>>> import numpy as np
>>> import numpy.linalg as la
>>> np.set_printoptions(precision=1, suppress=True, linewidth=100)
>>> tidy = lambda a: np.round(a, 1) + 0
>>> q, _ = la.qr(np.array([[0.5, -0.3, -0.9, 0.8, 0.5, 0.4, -1.1],
...     [-1.2, 0.9, -1.4, -0.3, -0.2, 0.1, 1.6],
...     [0.5, 1.1, 0.7, 0.1, -1.5, -0.8, -0.2],
...     [0.0, 1.4, -2.8, 1.0, -1.1, 2.0, 0.1],
...     [0.1, -0.5, -1.1, 0.0, -1.0, 0.6, -0.2],
...     [-0.7, -0.4, -0.2, 0.6, 0.5, 0.3, 0.0],
...     [0.8, 0.5, 0.2, 1.4, 2.7, 0.6, 1.5]]))
>>> m1 = q[:, :4]
>>> tidy(m1)
array([[-0.3,  0.1,  0.5,  0.2],
       [ 0.7, -0.4,  0. ,  0. ],
       [-0.3, -0.5, -0.4, -0.1],
       [ 0. , -0.6,  0.6,  0. ],
       [-0.1,  0.2,  0.5, -0.2],
       [ 0.4,  0.2,  0. ,  0.7],
       [-0.5, -0.2,  0. ,  0.6]])
>>> B = m1 / la.norm(m1, axis=1, keepdims=True)
>>> G = B @ B.T
>>> tidy(np.degrees(np.arccos(np.clip(G[6, 1], -1, 1))))
np.float64(110.5)
>>> np.argwhere(np.triu(np.abs(G) > 0.95, 1))
array([], shape=(0, 2), dtype=int64)
>>> tidy(G)
array([[ 1. , -0.5, -0.5,  0.4,  0.7,  0.1,  0.4],
       [-0.5,  1. ,  0. ,  0.4, -0.2,  0.3, -0.3],
       [-0.5,  0. ,  1. ,  0.1, -0.6, -0.5,  0.4],
       [ 0.4,  0.4,  0.1,  1. ,  0.3, -0.1,  0.2],
       [ 0.7, -0.2, -0.6,  0.3,  1. , -0.3, -0.4],
       [ 0.1,  0.3, -0.5, -0.1, -0.3,  1. ,  0.3],
       [ 0.4, -0.3,  0.4,  0.2, -0.4,  0.3,  1. ]])
>>> (G - 2 * np.eye(7)).round(6).argmax(axis=1)
array([4, 3, 6, 1, 0, 6, 0])
>>> (np.abs(G) > 0.9).astype(int)
array([[1, 0, 0, 0, 0, 0, 0],
       [0, 1, 0, 0, 0, 0, 0],
       [0, 0, 1, 0, 0, 0, 0],
       [0, 0, 0, 1, 0, 0, 0],
       [0, 0, 0, 0, 1, 0, 0],
       [0, 0, 0, 0, 0, 1, 0],
       [0, 0, 0, 0, 0, 0, 1]])
>>> tidy(la.norm(B, axis=1))
array([1., 1., 1., 1., 1., 1., 1.])
>>> tidy(G[6])
array([ 0.4, -0.3,  0.4,  0.2, -0.4,  0.3,  1. ])
>>> tidy(m1.ravel(order="F"))
array([-0.3,  0.7, -0.3,  0. , -0.1,  0.4, -0.5,  0.1, -0.4, -0.5, -0.6,  0.2,  0.2, -0.2,  0.5,
        0. , -0.4,  0.6,  0.5,  0. ,  0. ,  0.2,  0. , -0.1,  0. , -0.2,  0.7,  0.6])
>>> tidy(m1.reshape(-1, 2))
array([[-0.3,  0.1],
       [ 0.5,  0.2],
       [ 0.7, -0.4],
       [ 0. ,  0. ],
       [-0.3, -0.5],
       [-0.4, -0.1],
       [ 0. , -0.6],
       [ 0.6,  0. ],
       [-0.1,  0.2],
       [ 0.5, -0.2],
       [ 0.4,  0.2],
       [ 0. ,  0.7],
       [-0.5, -0.2],
       [ 0. ,  0.6]])
>>> T = m1.reshape(7, 2, -1)
>>> tidy(np.swapaxes(T, 1, 2)[5])
array([[0.4, 0. ],
       [0.2, 0.7]])
>>> tidy(T[:, 0])
array([[-0.3,  0.1],
       [ 0.7, -0.4],
       [-0.3, -0.5],
       [ 0. , -0.6],
       [-0.1,  0.2],
       [ 0.4,  0.2],
       [-0.5, -0.2]])
>>> tidy(np.einsum("ihd,ihd->ih", T, T))
array([[0.1, 0.2],
       [0.6, 0. ],
       [0.3, 0.2],
       [0.4, 0.4],
       [0.1, 0.3],
       [0.2, 0.5],
       [0.3, 0.4]])
>>> T.shape
(7, 2, 2)
>>> np.einsum("ihd,jhd->hij", T, T).shape
(2, 7, 7)
>>> P = m1 @ la.solve(m1.T @ m1, m1.T)
>>> np.allclose(P @ P, P)
True
>>> la.matrix_rank(np.eye(7) - P)
np.int64(3)
>>> tidy(np.diag(P))
array([0.3, 0.6, 0.5, 0.8, 0.4, 0.7, 0.6])
>>> x = np.array([0, 1, 0, 2])
>>> rhs = m1 @ x
>>> tidy(la.pinv(m1) @ m1)
array([[1., 0., 0., 0.],
       [0., 1., 0., 0.],
       [0., 0., 1., 0.],
       [0., 0., 0., 1.]])
>>> rng = np.random.default_rng(592)
>>> rhs = rhs + 0.1 * rng.normal(size=7)
>>> tidy(rhs)
array([ 0.3, -0.3, -0.7, -0.7, -0.2,  1.6,  0.9])
>>> c, *_ = la.lstsq(m1, rhs)
>>> c.round()
array([ 0.,  1., -0.,  2.])
>>> [round(float(la.norm(la.solve(m1.T @ m1 + lam * np.eye(4), m1.T @ rhs))), 2) for lam in (0, 1, 10, 100)]
[2.14, 1.07, 0.19, 0.02]
>>> B = np.c_[m1[:, :1] @ np.array([[-1]]), np.array([1, 0, 0, 1, 1, 1, 1])]
>>> tidy(B)
array([[ 0.3,  1. ],
       [-0.7,  0. ],
       [ 0.3,  0. ],
       [ 0. ,  1. ],
       [ 0.1,  1. ],
       [-0.4,  1. ],
       [ 0.5,  1. ]])
>>> la.matrix_rank(B)
np.int64(2)
>>> A = np.loadtxt("x.csv", delimiter=",")
>>> A
array([[ 4.,  4.,  4.,  4.,  4.,  4.,  4.,  4.,  4.],
       [ 4.,  8.,  8.,  8.,  8.,  8.,  8.,  8.,  8.],
       [ 4.,  8., 12., 12., 12., 12., 12., 12., 12.],
       [ 4.,  8., 12., 16., 16., 16., 16., 16., 16.],
       [ 4.,  8., 12., 16., 20., 20., 20., 20., 20.],
       [ 4.,  8., 12., 16., 20., 24., 24., 24., 24.],
       [ 4.,  8., 12., 16., 20., 24., 28., 28., 28.],
       [ 4.,  8., 12., 16., 20., 24., 28., 32., 32.],
       [ 4.,  8., 12., 16., 20., 24., 28., 32., 36.]])
>>> L = la.cholesky(A)
>>> L
array([[2., 0., 0., 0., 0., 0., 0., 0., 0.],
       [2., 2., 0., 0., 0., 0., 0., 0., 0.],
       [2., 2., 2., 0., 0., 0., 0., 0., 0.],
       [2., 2., 2., 2., 0., 0., 0., 0., 0.],
       [2., 2., 2., 2., 2., 0., 0., 0., 0.],
       [2., 2., 2., 2., 2., 2., 0., 0., 0.],
       [2., 2., 2., 2., 2., 2., 2., 0., 0.],
       [2., 2., 2., 2., 2., 2., 2., 2., 0.],
       [2., 2., 2., 2., 2., 2., 2., 2., 2.]])
>>> np.diag(L) ** 2
array([4., 4., 4., 4., 4., 4., 4., 4., 4.])
>>> x = np.ones(9)
>>> for _ in range(7):
...     x = A @ x
...     x /= la.norm(x)
...     print(round(x @ A @ x, 1))
... 
146.5
146.6
146.6
146.6
146.6
146.6
146.6
>>> tidy(x)
array([0.1, 0.1, 0.2, 0.3, 0.3, 0.4, 0.4, 0.4, 0.5])
>>> tidy(la.eigvalsh(A)[-1])
np.float64(146.6)
>>> J = np.load("run3.npy")
>>> tidy(J)
array([[-0.5,  0.3,  0.7, -0.1,  0.3, -0.1, -0.2],
       [-0.2, -0.4,  0.2, -0.1, -0.7,  0.2, -0.5],
       [-0.3, -0.2,  0. ,  0.9,  0.1,  0.3,  0.1],
       [-0.3, -0.6, -0.3, -0.1,  0.5, -0.4, -0.3],
       [-0.3,  0.6, -0.4,  0.3, -0.2, -0.4, -0.3],
       [-0.1, -0.3,  0.2,  0.1, -0.4, -0.7,  0.5],
       [-0.7,  0. , -0.3, -0.3, -0.1,  0.3,  0.5]])
>>> idx = rng.permutation(7)
>>> B = J[:, idx] * rng.choice([-1, 1], 7)
>>> tidy(B)
array([[ 0.1, -0.5,  0.3, -0.3,  0.2, -0.1,  0.7],
       [-0.2, -0.2, -0.4,  0.7,  0.5, -0.1,  0.2],
       [-0.3, -0.3, -0.2, -0.1, -0.1,  0.9,  0. ],
       [ 0.4, -0.3, -0.6, -0.5,  0.3, -0.1, -0.3],
       [ 0.4, -0.3,  0.6,  0.2,  0.3,  0.3, -0.4],
       [ 0.7, -0.1, -0.3,  0.4, -0.5,  0.1,  0.2],
       [-0.3, -0.7,  0. ,  0.1, -0.5, -0.3, -0.3]])
>>> U, _, Vh = la.svd(J.T @ B)
>>> tidy(la.lstsq(J, B)[0])
array([[ 0.,  1.,  0.,  0.,  0.,  0.,  0.],
       [ 0.,  0.,  1.,  0.,  0.,  0.,  0.],
       [ 0.,  0.,  0.,  0.,  0.,  0.,  1.],
       [ 0.,  0.,  0.,  0.,  0.,  1.,  0.],
       [ 0.,  0.,  0., -1.,  0.,  0.,  0.],
       [-1.,  0.,  0.,  0.,  0.,  0.,  0.],
       [ 0.,  0.,  0.,  0., -1.,  0.,  0.]])
>>> tidy(U @ Vh)
array([[ 0.,  1.,  0.,  0.,  0.,  0.,  0.],
       [ 0.,  0.,  1.,  0.,  0.,  0.,  0.],
       [ 0.,  0.,  0.,  0.,  0.,  0.,  1.],
       [ 0.,  0.,  0.,  0.,  0.,  1.,  0.],
       [ 0.,  0.,  0., -1.,  0.,  0.,  0.],
       [-1.,  0.,  0.,  0.,  0.,  0.,  0.],
       [ 0.,  0.,  0.,  0., -1.,  0.,  0.]])
>>> idx
array([5, 0, 1, 4, 6, 3, 2])
>>> tidy((J - J.T) / 2)
array([[ 0. ,  0.3,  0.5,  0.1,  0.3,  0. ,  0.2],
       [-0.3,  0. ,  0.2,  0.2, -0.6,  0.3, -0.3],
       [-0.5, -0.2,  0. ,  0.6,  0.3,  0. ,  0.2],
       [-0.1, -0.2, -0.6,  0. ,  0.1, -0.3,  0. ],
       [-0.3,  0.6, -0.3, -0.1,  0. ,  0. , -0.1],
       [ 0. , -0.3,  0. ,  0.3,  0. ,  0. ,  0.1],
       [-0.2,  0.3, -0.2,  0. ,  0.1, -0.1,  0. ]])
>>> np.allclose(J, J.T)
False
>>> tidy(np.abs(la.eigvals(J)).max())
np.float64(1.0)
>>> tidy(np.trace(J))
np.float64(-1.4)
>>> tidy(la.det(J))
np.float64(1.0)
>>> tidy(la.matrix_power(J, 2))
array([[ 0.1, -0.2, -0.3,  0.8, -0.3,  0.3, -0.2],
       [ 0.7, -0.3,  0.3,  0.2,  0.3,  0. ,  0.4],
       [-0.2, -0.5, -0.5,  0. ,  0.3, -0.6,  0. ],
       [ 0.5,  0.7, -0.5,  0. ,  0.2, -0.2, -0.1],
       [ 0.4, -0.4, -0.1, -0.5, -0.2,  0.2, -0.6],
       [-0.1, -0.1, -0.3, -0.1,  0.6,  0.7,  0.2],
       [ 0.1, -0.1, -0.4, -0.3, -0.6,  0.1,  0.6]])
>>> x = np.array([0, 3, 3, 3, 1, -2, 0])
>>> rhs = J @ x
>>> c, lr = np.zeros(7), 1 / la.norm(J, 2) ** 2
>>> for i in range(300):
...     c -= lr * J.T @ (J @ c - rhs)
...     if i % 50 == 0: print(i, round(la.norm(J @ c - rhs), 1))
... 
0 0.0
50 0.0
100 0.0
150 0.0
200 0.0
250 0.0
>>> tidy(la.cond(J))
np.float64(1.0)
>>> B = J / la.norm(J, axis=1, keepdims=True)
>>> G = B @ B.T
>>> tidy(G)
array([[1., 0., 0., 0., 0., 0., 0.],
       [0., 1., 0., 0., 0., 0., 0.],
       [0., 0., 1., 0., 0., 0., 0.],
       [0., 0., 0., 1., 0., 0., 0.],
       [0., 0., 0., 0., 1., 0., 0.],
       [0., 0., 0., 0., 0., 1., 0.],
       [0., 0., 0., 0., 0., 0., 1.]])
>>> tidy(G[6])
array([0., 0., 0., 0., 0., 0., 1.])
>>> (np.abs(G) > 0.9).astype(int)
array([[1, 0, 0, 0, 0, 0, 0],
       [0, 1, 0, 0, 0, 0, 0],
       [0, 0, 1, 0, 0, 0, 0],
       [0, 0, 0, 1, 0, 0, 0],
       [0, 0, 0, 0, 1, 0, 0],
       [0, 0, 0, 0, 0, 1, 0],
       [0, 0, 0, 0, 0, 0, 1]])
>>> np.argwhere(np.triu(np.abs(G) > 0.95, 1))
array([], shape=(0, 2), dtype=int64)
>>> W0 = np.load("mat.npy")
>>> W0
array([[ 4.,  3.,  0.,  0.,  0.],
       [ 4.,  2.,  0.,  0.,  0.],
       [ 0.,  0.,  2.,  2.,  1.],
       [ 0.,  0.,  0., -2.,  0.],
       [ 0.,  0., -2.,  1.,  2.]])
>>> tidy(la.norm(W0, 1)), tidy(la.norm(W0, np.inf))
(np.float64(8.0), np.float64(7.0))
>>> tidy(la.norm(W0) ** 2 / la.norm(W0, 2) ** 2)
np.float64(1.5)
>>> tidy(la.norm(W0, "nuc"))
np.float64(14.9)
>>> tidy(la.norm(W0, 2))
np.float64(6.7)
>>> tidy(la.norm(W0[1], 1)), tidy(la.norm(W0[1], np.inf))
(np.float64(6.0), np.float64(4.0))
>>> np.kron(np.eye(2, dtype=int), W0)
array([[ 4.,  3.,  0.,  0.,  0.,  0.,  0.,  0.,  0.,  0.],
       [ 4.,  2.,  0.,  0.,  0.,  0.,  0.,  0.,  0.,  0.],
       [ 0.,  0.,  2.,  2.,  1.,  0.,  0.,  0.,  0.,  0.],
       [ 0.,  0.,  0., -2.,  0.,  0.,  0.,  0., -0.,  0.],
       [ 0.,  0., -2.,  1.,  2.,  0.,  0., -0.,  0.,  0.],
       [ 0.,  0.,  0.,  0.,  0.,  4.,  3.,  0.,  0.,  0.],
       [ 0.,  0.,  0.,  0.,  0.,  4.,  2.,  0.,  0.,  0.],
       [ 0.,  0.,  0.,  0.,  0.,  0.,  0.,  2.,  2.,  1.],
       [ 0.,  0.,  0., -0.,  0.,  0.,  0.,  0., -2.,  0.],
       [ 0.,  0., -0.,  0.,  0.,  0.,  0., -2.,  1.,  2.]])
>>> tidy(la.det(2 * W0)), tidy(la.det(W0))
(np.float64(1536.0), np.float64(48.0))
>>> B = la.inv(W0)
>>> (np.abs(B) > 1e-9).astype(int)
array([[1, 1, 0, 0, 0],
       [1, 1, 0, 0, 0],
       [0, 0, 1, 1, 1],
       [0, 0, 0, 1, 0],
       [0, 0, 1, 1, 1]])
>>> np.allclose(B, W0.T)
False
>>> tidy(la.slogdet(W0)[0])
np.float64(1.0)
>>> tidy(la.cond(W0))
np.float64(11.2)
>>> tidy(la.det(W0) * B)
array([[-24.,  36.,   0.,   0.,   0.],
       [ 48., -48.,   0.,   0.,   0.],
       [  0.,   0.,  16.,  12.,  -8.],
       [  0.,   0.,   0., -24.,   0.],
       [  0.,   0.,  16.,  24.,  16.]])
>>> tidy(la.inv(B))
array([[ 4.,  3.,  0.,  0.,  0.],
       [ 4.,  2.,  0.,  0.,  0.],
       [ 0.,  0.,  2.,  2.,  1.],
       [ 0.,  0.,  0., -2.,  0.],
       [ 0.,  0., -2.,  1.,  2.]])
>>> idx = rng.permutation(5)
>>> B = W0[:, idx] * rng.choice([-1, 1], 5)
>>> B
array([[ 0., -0.,  4., -0., -3.],
       [ 0., -0.,  4., -0., -2.],
       [ 2., -1.,  0., -2., -0.],
       [-2., -0.,  0., -0., -0.],
       [ 1., -2.,  0.,  2., -0.]])
>>> U, _, Vh = la.svd(W0.T @ B)
>>> tidy(U @ Vh)
array([[ 0.,  0.,  1.,  0.,  0.],
       [ 0.,  0.,  0.,  0., -1.],
       [ 0.,  0.,  0., -1.,  0.],
       [ 1.,  0.,  0.,  0.,  0.],
       [ 0., -1.,  0.,  0.,  0.]])
>>> tidy(la.lstsq(W0, B)[0])
array([[ 0.,  0.,  1.,  0.,  0.],
       [ 0.,  0.,  0.,  0., -1.],
       [ 0.,  0.,  0., -1.,  0.],
       [ 1.,  0.,  0.,  0.,  0.],
       [ 0., -1.,  0.,  0.,  0.]])
>>> tidy(la.det(W0))
np.float64(48.0)
>>> (la.matrix_power((W0 != 0) + (W0.T != 0) + np.eye(5), 5) > 0).astype(int)
array([[1, 1, 0, 0, 0],
       [1, 1, 0, 0, 0],
       [0, 0, 1, 1, 1],
       [0, 0, 1, 1, 1],
       [0, 0, 1, 1, 1]])
>>> X = np.loadtxt("test6.csv", delimiter=",")
>>> X
array([[ 0.7, -0.8,  0.9,  1. ,  0.9, -0.2, -0.9],
       [-1. ,  0.9, -0.9, -1. ,  1. , -0.1,  0.1],
       [-0.6,  0.3, -0.7, -0.7, -0.9,  0.2,  0.8],
       [ 0.9, -0.7,  0.9,  1. ,  0.9, -0.2, -0.9],
       [ 1. ,  1. , -0.9,  0.3, -0.7,  0.6,  0.1],
       [-0.4, -0.9,  0.8,  0.9, -0.2, -0.1, -0.1],
       [-1. ,  0.9, -0.8, -1. ,  1. , -0.4, -0.6],
       [ 1. ,  0.8, -0.6,  1. , -0.9,  0.4,  0.3],
       [ 0.2,  0.6, -0.6, -0.5, -0.7,  0.2,  0.5],
       [ 0.9, -1. ,  1. ,  1. ,  0.2, -0.2, -0.8],
       [ 1. ,  0.3,  0.3,  1. ,  0. ,  0.2, -0.6],
       [ 0.8,  1. , -0.8, -0.9,  0.7,  0.2, -0.2],
       [ 0.7,  0.9, -0.7, -0.8,  0.5,  0.1, -0.1],
       [-0.6,  0.5, -0.6, -0.9, -0.2,  0. ,  0.4],
       [ 0.8,  0.5, -0.5,  0.7, -0.9,  0.3,  0.6],
       [-0.9, -0.6,  0.5, -0.8,  0.9, -0.3, -0.4],
       [-0.5,  0.8, -0.8, -0.9, -0.6,  0.2,  0.6],
       [ 0.9,  0.6, -0.1,  0.8,  0.1,  0.1, -0.3],
       [ 1. ,  1. , -0.3,  0.6,  0.9,  0.2, -0.8],
       [-0.9, -0.6,  0.5, -0.7,  0.9, -0.3, -0.4],
       [-0.3, -0.6, -0.1,  0.7, -1. ,  0.1,  0.8],
       [ 1. ,  0.1,  0.4,  1. ,  0.1,  0.1, -0.5],
       [-1. , -1. ,  0.9, -0.5,  1. , -0.6, -0.8],
       [-1. ,  0.8, -0.6, -1. ,  1. , -0.6, -0.9],
       [ 1. , -0.6,  0.8,  1. , -0.5,  0.1, -0.5],
       [-0.6, -0.1,  0.5, -0.8,  1. , -0.3, -0.8],
       [-1. , -0.4, -0.8, -0.9, -1. ,  0.2,  1. ],
       [-1. , -1. ,  0.8, -0.8,  0.6, -0.5,  0.1],
       [ 0.9,  0.9, -0.3, -0.2,  0.9,  0.1, -0.7]])
>>> Xc = X - X.mean(axis=0)
>>> U, sig, Vh = la.svd(Xc, full_matrices=False)
>>> tidy(Xc.mean(axis=0))
array([0., 0., 0., 0., 0., 0., 0.])
>>> tidy(sig ** 2 / (sig ** 2).sum())
array([0.4, 0.3, 0.2, 0. , 0. , 0. , 0. ])
>>> (np.sign(U[:, 0]) == np.sign(U[0, 0])).astype(int)
array([1, 0, 0, 1, 1, 1, 0, 1, 0, 1, 1, 0, 0, 0, 1, 0, 0, 1, 1, 0, 1, 1, 0, 0, 1, 0, 0, 0, 1])
>>> tidy(sig)
array([6.3, 5.8, 4.5, 1.5, 1. , 0.6, 0.5])
>>> np.abs(U[:, 0]).argmax()
np.int64(9)
>>> tidy(Vh[0] * np.sign(Vh[0, np.abs(Vh[0]).argmax()]))
array([ 0.6, -0.2,  0.4,  0.7, -0.1,  0.1, -0.2])
